$ python -q
>>> import numpy as np
>>> np.set_printoptions(precision=1, suppress=True, linewidth=140, sign=" ")
>>> J = np.load("case8.npy")
>>> J
array([[ 0. ,  0.5, -0.1],
       [ 2. ,  1.2, -2.2],
       [ 0.5,  0.1, -0.5]])
>>> # row 1 dominates
>>> np.count_nonzero(J)
np.int64(8)
>>> J.sum(axis=0)
array([ 2.4,  1.8, -2.7])
>>> np.linalg.matrix_rank(J)
np.int64(2)
>>> J.mean(axis=0)
array([ 0.8,  0.6, -0.9])
>>> J.sum(axis=1)
array([ 0.4,  1. ,  0.1])
>>> np.unravel_index(np.abs(J).argmax(), J.shape)
(np.int64(1), np.int64(2))
>>> Uu, s, Vh = np.linalg.svd(J)
>>> V = Vh[:(s > 1e-8).sum()]
>>> rng = np.random.default_rng(9422)
>>> vec = J[0] + 5 * J[1] + rng.integers(2) * np.eye(3)[0]
>>> vec
array([ 10.9,   6.4, -10.9])
>>> np.linalg.matrix_rank(np.vstack([J, vec]))
np.int64(3)
>>> np.allclose(V.T @ V @ vec, vec)
False
>>> vec = np.array([5, -9, -2])
>>> J @ np.ones(3)
array([ 0.4,  1. ,  0.1])
>>> (J @ vec).argmax()
np.int64(1)
>>> np.sign((J @ vec).round(6))
array([-1.,  1.,  1.])
>>> np.linalg.norm(J @ vec) <= np.linalg.norm(J, 2) * np.linalg.norm(vec) + 1e-9
np.True_
>>> Uu, s, Vh = np.linalg.svd(J)
>>> np.argmax(s[:-1] / (s[1:] + 1e-6)) + 1
np.int64(2)
>>> s.round(1) + 0
array([ 3.2,  0.5,  0. ])
>>> out = Uu[:, :2] @ np.diag(s[:2]) @ Vh[:2]
>>> out.round(1) + 0
array([[ 0. ,  0.5, -0.1],
       [ 2. ,  1.2, -2.2],
       [ 0.5,  0.1, -0.5]])
>>> np.linalg.matrix_rank(J, rtol=0.05)
np.int64(2)
>>> idx = rng.permutation(3)
>>> idx
array([ 2,  1,  0])
>>> out = J[idx][:, idx]
>>> round(np.trace(out), 1)
np.float64(0.7)
>>> np.diag(out)
array([-0.5,  1.2,  0. ])
>>> r0 = np.array([-2, 1, -2])
>>> A = -2 * np.eye(3) + np.outer(r0, r0)
>>> A
array([[ 2., -2.,  4.],
       [-2., -1., -2.],
       [ 4., -2.,  2.]])
>>> # symmetric, so the eigenvalues are real
>>> Uu, s, Vh = np.linalg.svd(A, full_matrices=False)
>>> np.allclose(Uu * s @ Vh, A)
True
>>> s
array([ 7.,  2.,  2.])
>>> round(np.sqrt((s ** 2).sum()), 1), round(np.linalg.norm(A), 1)
(np.float64(7.5), np.float64(7.5))
>>> np.round(Vh @ Vh.T, 1) + 0
array([[ 1.,  0.,  0.],
       [ 0.,  1.,  0.],
       [ 0.,  0.,  1.]])
>>> np.abs(Uu[:, 0]).round(6).argmax()
np.int64(0)
>>> np.cumsum(s ** 2) / np.sum(s ** 2)
array([ 0.9,  0.9,  1. ])
>>> evals, V = np.linalg.eigh(A)
>>> vec = np.array([-2, 0, 0])
>>> V * np.abs(evals) @ V.T
array([[ 4.2, -1.1,  2.2],
       [-1.1,  2.6, -1.1],
       [ 2.2, -1.1,  4.2]])
>>> np.abs(A).sum(axis=1).max(), np.abs(evals).max()
(np.float64(8.0), np.float64(7.0))
>>> np.linalg.eigvalsh(A[1:, 1:])
array([-2.,  3.])
>>> vec = np.array([4, 5, 6])
>>> (A @ vec).argmax()
np.int64(0)
>>> A @ np.eye(3)[1]
array([-2., -1., -2.])
>>> A * vec
array([[  8., -10.,  24.],
       [ -8.,  -5., -12.],
       [ 16., -10.,  12.]])
>>> np.linalg.norm(A @ vec) <= np.linalg.norm(A, 2) * np.linalg.norm(vec) + 1e-9
np.True_
>>> np.einsum("ij,j->i", A, vec)
array([ 22., -25.,  18.])
>>> K = np.loadtxt("data.csv", delimiter=",")
>>> K
array([[-1. , -0.1, -0.1],
       [ 0.1, -0.9,  0.3],
       [-0.1,  0.3,  0.9]])
>>> # orthonormal columns
>>> hat = np.triu(np.array([[1, -1, 3], [2, -2, 1], [-1, 2, 2]]), 1) + np.eye(3)
>>> out = hat @ K @ np.linalg.inv(hat)
>>> np.round(np.linalg.det(out), 1)
np.float64(1.0)
>>> np.round(hat @ K - K @ hat, 1) + 0
array([[-0.4,  0.9,  5.6],
       [-0.1,  0.4,  1.6],
       [ 0. , -0.1,  0. ]])
>>> out
array([[-1.4,  0.3,  6.4],
       [ 0. , -0.6,  1.9],
       [-0.1,  0.2,  1.1]])
>>> np.linalg.matrix_rank(out)
np.int64(3)
>>> np.round(np.trace(out), 1), round(float(np.trace(K)), 1)
(np.float64(-1.0), -1.0)
>>> np.poly(out)
array([ 1.,  1., -1., -1.])
>>> vec = np.array([2, 1, 3])
>>> rhs = K @ vec
>>> rhs
array([-2.3,  0.2,  2.9])
>>> np.linalg.solve(K, rhs)
array([ 2.,  1.,  3.])
>>> np.linalg.solve(K.T, K[2])
array([-0., -0.,  1.])
>>> feats = np.load("run8.npy")
>>> feats
array([[  2,   3,   4],
       [  5,   6,   7],
       [  8,   9,  10],
       [ 11,  12,  13]])
>>> np.linalg.matrix_rank(feats, rtol=0.1)
np.int64(1)
>>> np.round(np.linalg.norm(feats, 2) / np.linalg.norm(feats), 1)
np.float64(1.0)
>>> np.argsort(-np.linalg.norm(feats, axis=0).round(6), kind="stable")[:3]
array([ 2,  1,  0])
>>> X = np.load("mat.npy")
>>> X
array([[ 1,  1, -3,  3],
       [ 1,  1,  1, -3],
       [-3,  1,  1,  1],
       [ 3, -3,  1,  1]])
>>> evals, V = np.linalg.eig(X)
>>> np.sort(np.linalg.eigvals(np.linalg.inv(X)))
array([-0.2,  0.2,  0.3,  1.3])
>>> np.round(np.prod(evals), 1)
np.float64(-64.0)
>>> np.round(X @ V[:, 0] - evals[0] * V[:, 0], 1) + 0
array([ 0.,  0.,  0.,  0.])
>>> evals
array([-5.1,  0.8,  5.2,  3.1])
>>> W0 = np.load("m.npy")
>>> W0
array([[ 4., -2.,  2.],
       [-2.,  7., -4.],
       [ 2., -4.,  7.]])
>>> # equal to its transpose
>>> W0 @ W0
array([[ 24., -30.,  30.],
       [-30.,  69., -60.],
       [ 30., -60.,  69.]])
>>> np.round(np.abs(np.linalg.eigvals(J)).max(), 1)
np.float64(1.5)
>>> data = np.load("x.npy")
>>> data
array([[ 0,  9,  1],
       [-9,  0,  0],
       [-1,  0,  0]])
>>> # looks like rank 2
>>> out = np.array([[0, 3], [-2, 1], [-1, 0]])
>>> np.einsum("ij->j", data)
array([-10,   9,   1])
>>> np.einsum("ik,kj->ji", data, out)
array([[-19,   0,   0],
       [  9, -27,  -3]])
>>> np.einsum("ik,kj->ij", data, out)
array([[-19,   9],
       [  0, -27],
       [  0,  -3]])
>>> np.einsum("ij,ij->i", data, data)
array([ 82,  81,   1])
>>> data @ out
array([[-19,   9],
       [  0, -27],
       [  0,  -3]])
>>> np.linalg.matrix_rank(np.vstack([data, out.T]))
np.int64(3)
>>> np.abs(np.diag(np.linalg.qr(data)[1])) > 1e-9
array([ True,  True, False])
>>> np.allclose(data[:-1].T @ np.linalg.lstsq(data[:-1].T, data[-1])[0], data[-1])
True
>>> np.round(data @ np.linalg.pinv(data) @ data, 1) + 0
array([[ 0.,  9.,  1.],
       [-9.,  0.,  0.],
       [-1.,  0.,  0.]])
>>> m1 = np.array([[-0.3, -0.9, 20.0], [-0.8, -0.9, -10.0]])
>>> Uu, s, Vh = np.linalg.svd(m1)
>>> s
array([ 22.4,   1.5])
>>> np.argmax(s[:-1] / (s[1:] + 1e-6)) + 1
np.int64(1)
>>> out = Uu[:, :1] @ np.diag(s[:1]) @ Vh[:1]
>>> np.round(np.linalg.norm(m1 - out) / np.linalg.norm(m1), 1)
np.float64(0.1)
>>> np.linalg.matrix_rank(m1, rtol=0.05)
np.int64(2)
>>> np.argsort(-np.linalg.norm(m1, axis=0).round(6), kind="stable")[:3]
array([ 2,  1,  0])
>>> np.linalg.matrix_rank(m1, rtol=0.1)
np.int64(1)
>>> np.abs(m1).max()
np.float64(20.0)
>>> m1.mean(axis=0)
array([-0.6, -0.9,  5. ])
>>> np.linalg.matrix_rank(m1)
np.int64(2)
>>> np.count_nonzero(m1)
np.int64(6)
>>> m1 - m1[0]
array([[  0. ,   0. ,   0. ],
       [ -0.5,   0. , -30. ]])
>>> np.unravel_index(np.abs(m1).argmax(), m1.shape)
(np.int64(0), np.int64(2))
>>> m1.sum(axis=0)
array([-1.1, -1.8, 10. ])
>>> np.linalg.svd(m1, compute_uv=False)
array([ 22.4,   1.5])
>>> round(float(np.linalg.norm(m1)), 1)
22.4
>>> idx = rng.permutation(4)
>>> idx
array([ 2,  0,  3,  1])
>>> out = X[idx][:, idx]
>>> out
array([[ 1, -3,  1,  1],
       [-3,  1,  3,  1],
       [ 1,  3,  1, -3],
       [ 1,  1, -3,  1]])
>>> out = m1 / np.sqrt((m1 ** 2).mean(axis=1, keepdims=True))
>>> np.linalg.matrix_rank(out) == np.linalg.matrix_rank(m1)
np.True_
>>> m1 - m1.mean(axis=1, keepdims=True)
array([[-6.6, -7.2, 13.7],
       [ 3.1,  3. , -6.1]])
>>> np.linalg.norm(out, axis=1)
array([ 1.7,  1.7])
